$ ipython --no-banner

In [1]: import numpy as np

In [2]: np.set_printoptions(precision=3, suppress=True, linewidth=140)

In [3]: def rd(a):
   ...:     return np.round(a, 3) + 0
   ...: 

In [4]: M2 = np.array([[-2, -1, 3], [2, -3, 0], [-1, -3, 0]])

In [5]: F = M2 + M2.T

In [6]: print(F)
[[-4  1  2]
 [ 1 -6 -3]
 [ 2 -3  0]]

In [7]: print([round(float(np.linalg.det(F[:i, :i])), 2) + 0 for i in range(1, 4)])
[-4.0, 23.0, 48.0]

In [8]: rng = np.random.default_rng(9220)

In [9]: data = rng.normal(size=(15, 3)) + 20 * np.array([-1, 4, -6])

In [10]: print(rd(data))
[[ -19.459   79.571 -119.898]
 [ -20.268   80.526 -120.162]
 [ -19.676   79.629 -118.755]
 [ -20.713   79.822 -120.023]
 [ -20.492   81.752 -118.59 ]
 [ -19.301   81.281 -121.668]
 [ -20.01    78.766 -120.938]
 [ -20.088   79.672 -121.41 ]
 [ -20.366   81.182 -119.389]
 [ -20.559   81.276 -120.872]
 [ -21.373   79.198 -120.734]
 [ -21.254   81.025 -122.056]
 [ -18.85    80.994 -121.122]
 [ -20.043   81.499 -121.744]
 [ -21.95    81.386 -119.745]]

In [11]: labels = rng.permutation(3)

In [12]: M2 = F[:, labels] * rng.choice([-1, 1], 3)

In [13]: print(M2)
[[ 1  4  2]
 [-6 -1 -3]
 [-3 -2  0]]

In [14]: left, _, vt = np.linalg.svd(F.T @ M2)

In [15]: print(labels)
[1 0 2]

In [16]: print(rd(np.linalg.lstsq(F, M2)[0]))
[[ 0. -1.  0.]
 [ 1.  0.  0.]
 [ 0.  0.  1.]]

In [17]: print(rd(np.linalg.norm(data, 2) / np.linalg.norm(data)))
1.0

In [18]: print([round(float(x), 3) for x in np.linalg.svd(data, compute_uv=False)[:3]])
[566.673, 3.778, 3.013]

In [19]: print(np.linalg.matrix_rank(data, rtol=0.1))
1

In [20]: feats = np.load("dump.npy")

In [21]: print(feats)
[[-0.127  0.222 -0.65  -1.11 ]
 [ 0.94  -0.919 -2.207 -3.408]
 [-0.063  0.307  0.932  1.317]
 [ 2.43  -0.457 -5.242 -9.333]
 [-0.999  0.17   1.832  3.34 ]
 [ 1.066  0.456 -1.768 -3.71 ]
 [-0.939  0.17   1.658  3.087]
 [ 1.29  -0.795 -3.276 -5.41 ]
 [ 0.177 -1.466 -1.765 -1.945]
 [ 0.239 -0.33  -1.291 -2.05 ]
 [ 0.453  1.257  0.324 -0.68 ]
 [ 0.058 -0.27  -0.423 -0.535]
 [-0.289 -0.8   -0.395  0.162]
 [-0.038 -0.82  -0.919 -0.813]
 [-1.684 -0.324  2.194  4.566]
 [-0.625 -0.115  1.426  2.554]
 [-0.633 -2.307 -0.994  0.278]
 [ 0.756  1.41   0.841  0.086]
 [-0.059  0.345 -0.05  -0.311]
 [-1.961  0.934  4.263  7.293]
 [ 1.058  1.041 -0.899 -2.756]
 [-0.916  0.615  1.689  2.753]
 [ 0.634 -0.677 -1.595 -2.441]
 [ 1.652 -0.351 -3.21  -5.758]]

In [22]: cov = np.cov(feats, rowvar=False)

In [23]: print(rd(np.median(feats, axis=0)))
[ 0.01  -0.192 -0.536 -0.608]

In [24]: print(np.argwhere(np.triu(np.abs(np.corrcoef(feats.T)) > 0.8, 1)))
[[0 2]
 [0 3]
 [2 3]]

In [25]: print(np.argsort(-feats.std(axis=0).round(6), kind="stable"))
[3 2 0 1]

In [26]: print(cov.shape)
(4, 4)

In [27]: print(rd(np.corrcoef(feats.T)))
[[ 1.    -0.063 -0.891 -0.96 ]
 [-0.063  1.     0.465  0.274]
 [-0.891  0.465  1.     0.978]
 [-0.96   0.274  0.978  1.   ]]
